$ ipython --no-banner

In [1]: import numpy as np

In [2]: from numpy import linalg as LA

In [3]: np.set_printoptions(precision=2, suppress=True, linewidth=160)

In [4]: A2 = np.array([[-1, 3], [1, -1]])

In [5]: Z = np.array([[4, 0], [0, 0]])

In [6]: feats = np.kron(A2, Z)

In [7]: print(feats)
[[-4  0 12  0]
 [ 0  0  0  0]
 [ 4  0 -4  0]
 [ 0  0  0  0]]

In [8]: left, s, VT = LA.svd(feats)

In [9]: evecs = VT[:(s > 1e-8).sum()]

In [10]: rng = np.random.default_rng(441)

In [11]: x = feats[2] + -2 * feats[3] + rng.integers(2) * np.eye(4)[1]

In [12]: print(x)
[ 4.  1. -4.  0.]

In [13]: print(np.allclose(evecs.T @ evecs @ x, x))
False

In [14]: print(np.trace(feats))
-8

In [15]: print(LA.matrix_power(feats, 3))
[[-640    0 1152    0]
 [   0    0    0    0]
 [ 384    0 -640    0]
 [   0    0    0    0]]

In [16]: print(np.allclose(feats @ feats.T, feats.T @ feats))
False

In [17]: print((feats + feats.T) / 2)
[[-4.  0.  8.  0.]
 [ 0.  0.  0.  0.]
 [ 8.  0. -4.  0.]
 [ 0.  0.  0.  0.]]

In [18]: print(round(np.abs(LA.eigvals(feats)).max(), 2))
10.93

In [19]: print((feats - feats.T) / 2)
[[ 0.  0.  4.  0.]
 [ 0.  0.  0.  0.]
 [-4.  0.  0.  0.]
 [ 0.  0.  0.  0.]]

In [20]: print(np.allclose(feats, feats.T))
False

In [21]: M = np.load("x.npy")

In [22]: print(M)
[[1 0 0 0 0]
 [0 0 0 0 1]
 [0 0 0 1 0]
 [0 1 0 0 0]
 [0 0 1 0 0]]

In [23]: A2 = LA.inv(M)

In [24]: print(A2)
[[1. 0. 0. 0. 0.]
 [0. 0. 0. 1. 0.]
 [0. 0. 0. 0. 1.]
 [0. 0. 1. 0. 0.]
 [0. 1. 0. 0. 0.]]

In [25]: print(round(LA.slogdet(M)[0], 2))
-1.0

In [26]: print(LA.inv(A2))
[[1. 0. 0. 0. 0.]
 [0. 0. 0. 0. 1.]
 [0. 0. 0. 1. 0.]
 [0. 1. 0. 0. 0.]
 [0. 0. 1. 0. 0.]]

In [27]: print(round(float(LA.cond(M)), 2))
1.0

In [28]: x = np.array([0, 0, 1, 1, 0])

In [29]: print(np.sort(np.abs(np.degrees(np.angle(LA.eigvals(M))))))
[  0.   0.  90.  90. 180.]

In [30]: print(round(float(LA.norm(x)), 2), round(float(LA.norm(M @ x)), 2))
1.41 1.41

In [31]: print([p for p in range(1, 25) if np.allclose(LA.matrix_power(M, p), np.eye(5))])
[4, 8, 12, 16, 20, 24]

In [32]: print(np.abs(LA.eigvals(M)))
[1. 1. 1. 1. 1.]

In [33]: print(LA.inv(M))
[[1. 0. 0. 0. 0.]
 [0. 0. 0. 1. 0.]
 [0. 0. 0. 0. 1.]
 [0. 0. 1. 0. 0.]
 [0. 1. 0. 0. 0.]]

In [34]: left, s, VT = LA.svd(M, full_matrices=False)

In [35]: print(VT @ VT.T)
[[1. 0. 0. 0. 0.]
 [0. 1. 0. 0. 0.]
 [0. 0. 1. 0. 0.]
 [0. 0. 0. 1. 0.]
 [0. 0. 0. 0. 1.]]

In [36]: print(s / s[0])
[1. 1. 1. 1. 1.]

In [37]: arr = np.tanh(np.array([[-0.8, -0.4],
    ...:     [1.4, 0.4],
    ...:     [1.2, 1.0],
    ...:     [0.4, 2.2],
    ...:     [1.2, -1.8],
    ...:     [-0.6, 0.6],
    ...:     [-0.1, -0.4],
    ...:     [0.7, 1.1],
    ...:     [0.9, 1.3],
    ...:     [-0.8, 0.1],
    ...:     [0.3, -0.2],
    ...:     [-2.7, -0.6],
    ...:     [0.9, 0.4],
    ...:     [-0.6, -0.3],
    ...:     [-1.5, -1.5],
    ...:     [3.4, 0.0],
    ...:     [-1.5, 1.0]]) @ np.array([[-1.2, -0.2, 0.3, 0.4, -1.2], [-1.2, 0.0, -0.3, 1.3, -0.3]]))

In [38]: print(arr.round(2) + 0)
[[ 0.89  0.16 -0.12 -0.69  0.79]
 [-0.97 -0.27  0.29  0.79 -0.95]
 [-0.99 -0.24  0.06  0.94 -0.94]
 [-1.   -0.08 -0.49  1.   -0.81]
 [ 0.62 -0.24  0.72 -0.95 -0.72]
 [ 0.    0.12 -0.35  0.49  0.49]
 [ 0.54  0.02  0.09 -0.51  0.24]
 [-0.97 -0.14 -0.12  0.94 -0.82]
 [-0.99 -0.18 -0.12  0.97 -0.9 ]
 [ 0.69  0.16 -0.26 -0.19  0.73]
 [-0.12 -0.06  0.15 -0.14 -0.29]
 [ 1.    0.49 -0.56 -0.95  1.  ]
 [-0.92 -0.18  0.15  0.71 -0.83]
 [ 0.79  0.12 -0.09 -0.56  0.67]
 [ 1.    0.29  0.   -0.99  0.98]
 [-1.   -0.59  0.77  0.88 -1.  ]
 [ 0.54  0.29 -0.64  0.6   0.91]]

In [39]: x = np.array([-3, -3, -3, -3, 1])

In [40]: print(np.einsum("ij,j->i", M, x))
[-3  1 -3 -3 -3]

In [41]: print(M * x)
[[-3  0  0  0  0]
 [ 0  0  0  0  1]
 [ 0  0  0 -3  0]
 [ 0 -3  0  0  0]
 [ 0  0 -3  0  0]]

In [42]: print(M @ np.eye(5)[4])
[0. 1. 0. 0. 0.]

In [43]: print(LA.pinv(M))
[[1. 0. 0. 0. 0.]
 [0. 0. 0. 1. 0.]
 [0. 0. 0. 0. 1.]
 [0. 0. 1. 0. 0.]
 [0. 1. 0. 0. 0.]]

In [44]: print(M.T @ M)
[[1 0 0 0 0]
 [0 1 0 0 0]
 [0 0 1 0 0]
 [0 0 0 1 0]
 [0 0 0 0 1]]

In [45]: t = np.deg2rad(72)

In [46]: W0 = np.eye(3)

In [47]: W0[np.ix_([0, 1], [0, 1])] = [[np.cos(t), -np.sin(t)], [np.sin(t), np.cos(t)]]

In [48]: print(W0)
[[ 0.31 -0.95  0.  ]
 [ 0.95  0.31  0.  ]
 [ 0.    0.    1.  ]]

In [49]: x = np.array([1, 2, 1])

In [50]: rhs = W0 @ x

In [51]: c, lr = np.zeros(3), 1 / LA.norm(W0, 2) ** 2

In [52]: for i in range(250):
    ...:     c -= lr * W0.T @ (W0 @ c - rhs)
    ...:     if i % 50 == 0: print(i, round(LA.norm(W0 @ c - rhs), 2))
    ...: 
0 0.0
50 0.0
100 0.0
150 0.0
200 0.0

In [53]: print(c)
[1. 2. 1.]

In [54]: E = np.loadtxt("layer17.csv", delimiter=",")

In [55]: print(E)
[[-1.58 -0.35  0.62 -0.4  -1.3   0.54  0.07  1.53]
 [-0.35  0.49  0.09  0.84  0.6  -0.18 -1.79  0.73]
 [ 0.62  0.09 -0.34 -1.22  0.62 -0.2  -1.44  0.03]
 [-0.4   0.84 -1.22 -0.2  -0.85  1.26 -0.71 -0.93]
 [-1.3   0.6   0.62 -0.85 -0.49 -0.53  0.25 -1.2 ]
 [ 0.54 -0.18 -0.2   1.26 -0.53 -1.13  0.81  0.14]
 [ 0.07 -1.79 -1.44 -0.71  0.25  0.81  0.45  0.5 ]
 [ 1.53  0.73  0.03 -0.93 -1.2   0.14  0.5  -0.2 ]]

In [56]: A2 = np.array([[-3, -1, -2], [1, 2, 1]])

In [57]: Z = np.kron(A2, W0)

In [58]: print(Z.shape)
(6, 9)

In [59]: print(Z)
[[-0.93  2.85 -0.   -0.31  0.95 -0.   -0.62  1.9  -0.  ]
 [-2.85 -0.93 -0.   -0.95 -0.31 -0.   -1.9  -0.62 -0.  ]
 [-0.   -0.   -3.   -0.   -0.   -1.   -0.   -0.   -2.  ]
 [ 0.31 -0.95  0.    0.62 -1.9   0.    0.31 -0.95  0.  ]
 [ 0.95  0.31  0.    1.9   0.62  0.    0.95  0.31  0.  ]
 [ 0.    0.    1.    0.    0.    2.    0.    0.    1.  ]]

In [60]: print(round(float(LA.norm(Z, 2)), 2), round(LA.norm(A2, 2) * LA.norm(W0, 2), 2))
4.25 4.25

In [61]: print(LA.matrix_rank(Z))
6

In [62]: print(np.round(LA.norm(E, 2) / LA.norm(E), 2))
0.45

In [63]: lab = rng.permutation(8)

In [64]: print(lab)
[2 6 3 0 1 5 7 4]

In [65]: A2 = E[lab][:, lab]

In [66]: print(A2)
[[-0.34 -1.44 -1.22  0.62  0.09 -0.2   0.03  0.62]
 [-1.44  0.45 -0.71  0.07 -1.79  0.81  0.5   0.25]
 [-1.22 -0.71 -0.2  -0.4   0.84  1.26 -0.93 -0.85]
 [ 0.62  0.07 -0.4  -1.58 -0.35  0.54  1.53 -1.3 ]
 [ 0.09 -1.79  0.84 -0.35  0.49 -0.18  0.73  0.6 ]
 [-0.2   0.81  1.26  0.54 -0.18 -1.13  0.14 -0.53]
 [ 0.03  0.5  -0.93  1.53  0.73  0.14 -0.2  -1.2 ]
 [ 0.62  0.25 -0.85 -1.3   0.6  -0.53 -1.2  -0.49]]

In [67]: ev, evecs = LA.eigh(E)

In [68]: x = np.array([-5, -3, 2, -4, -5, 1, -4, -5])

In [69]: print(np.round(np.abs(E).sum(axis=1).max(), 2), np.round(np.abs(ev).max(), 2))
6.4 3.0

In [70]: print(np.round(x @ E @ x / (x @ x), 2), round(float(ev[0]), 2), np.round(ev[-1], 2))
-1.42 -3.0 3.0

In [71]: print(LA.eigvalsh(E[1:, 1:]))
[-3.   -3.   -1.07 -0.18  0.92  2.    2.92]

In [72]: X = np.load("block10.npy")

In [73]: print(X)
[[ 8. -3.  0.  0.  0.  0.  0.  0.  0.]
 [-3.  1. -3.  0.  0.  0.  0.  0.  0.]
 [ 0. -3.  1. -3.  0.  0.  0.  0.  0.]
 [ 0.  0. -3. -3. -3.  0.  0.  0.  0.]
 [ 0.  0.  0. -3. -1. -3.  0.  0.  0.]
 [ 0.  0.  0.  0. -3.  7. -3.  0.  0.]
 [ 0.  0.  0.  0.  0. -3.  1. -3.  0.]
 [ 0.  0.  0.  0.  0.  0. -3. -9. -3.]
 [ 0.  0.  0.  0.  0.  0.  0. -3. -9.]]

In [74]: x = np.array([2, -2, 1, 1, -2, 1, 1, 1, 2])

In [75]: print(LA.norm(X @ x) <= LA.norm(X, 2) * LA.norm(x) + 1e-9)
True

In [76]: print(np.einsum("ij,j->i", X, x))
[ 22. -11.   4.   0.  -4.  10.  -5. -18. -21.]

In [77]: print(X @ np.eye(9)[2])
[ 0. -3.  1. -3.  0.  0.  0.  0.  0.]

In [78]: print((X @ x).argmax())
0

In [79]: print(np.sign((X @ x).round(6)))
[ 1. -1.  1.  0. -1.  1. -1. -1. -1.]

In [80]: print(X @ np.ones(9))
[  5.  -5.  -5.  -9.  -7.   1.  -5. -15. -12.]

In [81]: A2 = X + rng.integers(-2, 3, (9, 8)) @ rng.integers(-2, 3, (8, 9))

In [82]: print(A2)
[[ 17.  -6.  -6.   0.   2.   0.   6.  11.  -5.]
 [ -2.  -4. -15.   9.  -4.   3.   0.  -5.  -8.]
 [  5.  -7.   0.   4.  -6.  -2.   5.   1.  -4.]
 [  0.  11.  -5. -12.   3.  12.  -7.  -1.  -3.]
 [ -9.   4.  -3. -10.   6.   0.  -7.  -6.   3.]
 [ 10.   6.   0.  -1.  -6.  15.  -6.   3.   2.]
 [  2.   8.   7.   2.   1.   2.  -4.  -3.   3.]
 [  2.   9.   1. -10.   3.  11. -11.  -9.   0.]
 [ -3.  -4.   6.  -5.  -4.  -4.   2.  -6.  -4.]]

In [83]: print(A2 - X)
[[  9.  -3.  -6.   0.   2.   0.   6.  11.  -5.]
 [  1.  -5. -12.   9.  -4.   3.   0.  -5.  -8.]
 [  5.  -4.  -1.   7.  -6.  -2.   5.   1.  -4.]
 [  0.  11.  -2.  -9.   6.  12.  -7.  -1.  -3.]
 [ -9.   4.  -3.  -7.   7.   3.  -7.  -6.   3.]
 [ 10.   6.   0.  -1.  -3.   8.  -3.   3.   2.]
 [  2.   8.   7.   2.   1.   5.  -5.   0.   3.]
 [  2.   9.   1. -10.   3.  11.  -8.   0.   3.]
 [ -3.  -4.   6.  -5.  -4.  -4.   2.  -3.   5.]]

In [84]: print(np.abs(A2 - X).sum(axis=1))
[42. 47. 35. 51. 49. 36. 33. 47. 36.]

In [85]: r0 = np.array([3, -9, -7, 0, 9, 5, -1, 2, 8])

In [86]: A2 = X + np.outer(r0, np.eye(9)[7])

In [87]: print(A2)
[[ 8. -3.  0.  0.  0.  0.  0.  3.  0.]
 [-3.  1. -3.  0.  0.  0.  0. -9.  0.]
 [ 0. -3.  1. -3.  0.  0.  0. -7.  0.]
 [ 0.  0. -3. -3. -3.  0.  0.  0.  0.]
 [ 0.  0.  0. -3. -1. -3.  0.  9.  0.]
 [ 0.  0.  0.  0. -3.  7. -3.  5.  0.]
 [ 0.  0.  0.  0.  0. -3.  1. -4.  0.]
 [ 0.  0.  0.  0.  0.  0. -3. -7. -3.]
 [ 0.  0.  0.  0.  0.  0.  0.  5. -9.]]

In [88]: print(LA.matrix_rank(A2 - X))
1

In [89]: x = np.array([4, 2, 9, 2, 4, -1, 5, -9, 5])

In [90]: rhs = A2 @ x

In [91]: print(rhs)
[ -1.  44.  60. -45. -88. -79.  44.  33. -90.]

In [92]: print(LA.solve(A2, 5 * rhs))
[ 20.  10.  45.  10.  20.  -5.  25. -45.  25.]

In [93]: print(LA.solve(A2, rhs + A2[:, 6]))
[ 4.  2.  9.  2.  4. -1.  6. -9.  5.]

In [94]: print(np.round(LA.solve(A2, A2[:, 2]), 2) + 0)
[0. 0. 1. 0. 0. 0. 0. 0. 0.]

In [95]: print(LA.solve(A2.T, A2[7]))
[ 0. -0.  0. -0. -0. -0. -0.  1. -0.]

In [96]: F = np.loadtxt("w.csv", delimiter=",")

In [97]: print(F)
[[ 49. -17.   7. -19.  -8. -16.  11.   5.  -8.]
 [-17.  26.   4.  20.  16.  -4.  -5.   5.   4.]
 [  7.   4.  24.  -4.  15. -13.   5. -15.  -4.]
 [-19.  20.  -4.  21.   5.  -1.  -5.  11.   6.]
 [ -8.  16.  15.   5.  35.  -1.  -6.  -6.  15.]
 [-16.  -4. -13.  -1.  -1.  17.  -5.   0.   8.]
 [ 11.  -5.   5.  -5.  -6.  -5.   9.  -2.  -6.]
 [  5.   5. -15.  11.  -6.   0.  -2.  26.   3.]
 [ -8.   4.  -4.   6.  15.   8.  -6.   3.  50.]]

In [98]: left, s, VT = LA.svd(F)

In [99]: evecs = VT[:(s > 1e-8).sum()]

In [100]: x = F[8] + -1 * F[6] + rng.integers(2) * np.eye(9)[7]

In [101]: print(x)
[-19.   9.  -9.  11.  21.  13. -15.   5.  56.]

In [102]: print(round(LA.norm(x - evecs.T @ evecs @ x), 2))
0.0

In [103]: print(LA.matrix_rank(np.vstack([F, x])))
8

In [104]: print(np.diag(evecs.T @ evecs))
[0.9  0.88 1.   0.41 0.99 0.91 1.   0.92 0.99]

In [105]: print(np.round(evecs.T @ evecs, 2) + 0)
[[ 0.9   0.11  0.   -0.25 -0.03 -0.1   0.01  0.09  0.03]
 [ 0.11  0.88  0.    0.26  0.04  0.1  -0.01 -0.1  -0.03]
 [ 0.    0.    1.    0.    0.    0.    0.    0.    0.  ]
 [-0.25  0.26  0.    0.41 -0.08 -0.23  0.02  0.22  0.06]
 [-0.03  0.04  0.   -0.08  0.99 -0.03  0.    0.03  0.01]
 [-0.1   0.1   0.   -0.23 -0.03  0.91  0.01  0.09  0.02]
 [ 0.01 -0.01  0.    0.02  0.    0.01  1.   -0.01  0.  ]
 [ 0.09 -0.1   0.    0.22  0.03  0.09 -0.01  0.92 -0.02]
 [ 0.03 -0.03  0.    0.06  0.01  0.02  0.   -0.02  0.99]]

In [106]: r = LA.matrix_rank(F)

In [107]: print(r)
8

In [108]: null = LA.svd(F)[2][r:].T

In [109]: print(np.round(null @ null.T, 2) + 0)
[[ 0.1  -0.11  0.    0.25  0.03  0.1  -0.01 -0.09 -0.03]
 [-0.11  0.12  0.   -0.26 -0.04 -0.1   0.01  0.1   0.03]
 [ 0.    0.    0.    0.    0.    0.    0.    0.    0.  ]
 [ 0.25 -0.26  0.    0.59  0.08  0.23 -0.02 -0.22 -0.06]
 [ 0.03 -0.04  0.    0.08  0.01  0.03  0.   -0.03 -0.01]
 [ 0.1  -0.1   0.    0.23  0.03  0.09 -0.01 -0.09 -0.02]
 [-0.01  0.01  0.   -0.02  0.   -0.01  0.    0.01  0.  ]
 [-0.09  0.1   0.   -0.22 -0.03 -0.09  0.01  0.08  0.02]
 [-0.03  0.03  0.   -0.06 -0.01 -0.02  0.    0.02  0.01]]

In [110]: print([int(LA.matrix_rank(np.delete(F, i, axis=0))) for i in range(9)])
[8, 8, 8, 8, 8, 8, 8, 8, 8]

In [111]: A = np.load("sample9.npy")

In [112]: print(A)
[[ 0  1 -1]
 [-1  0  5]
 [ 1 -5  0]]

In [113]: print(LA.lstsq(A[:-1].T, A[-1])[2])
2

In [114]: print(np.allclose(A[:-1].T @ LA.lstsq(A[:-1].T, A[-1])[0], A[-1]))
True

In [115]: print(np.unique(A.round(6), axis=0).shape)
(3, 3)

In [116]: print(round(np.trace(LA.pinv(A) @ A), 2))
2.0

In [117]: print(np.abs(np.diag(LA.qr(A)[1])) > 1e-9)
[ True  True False]
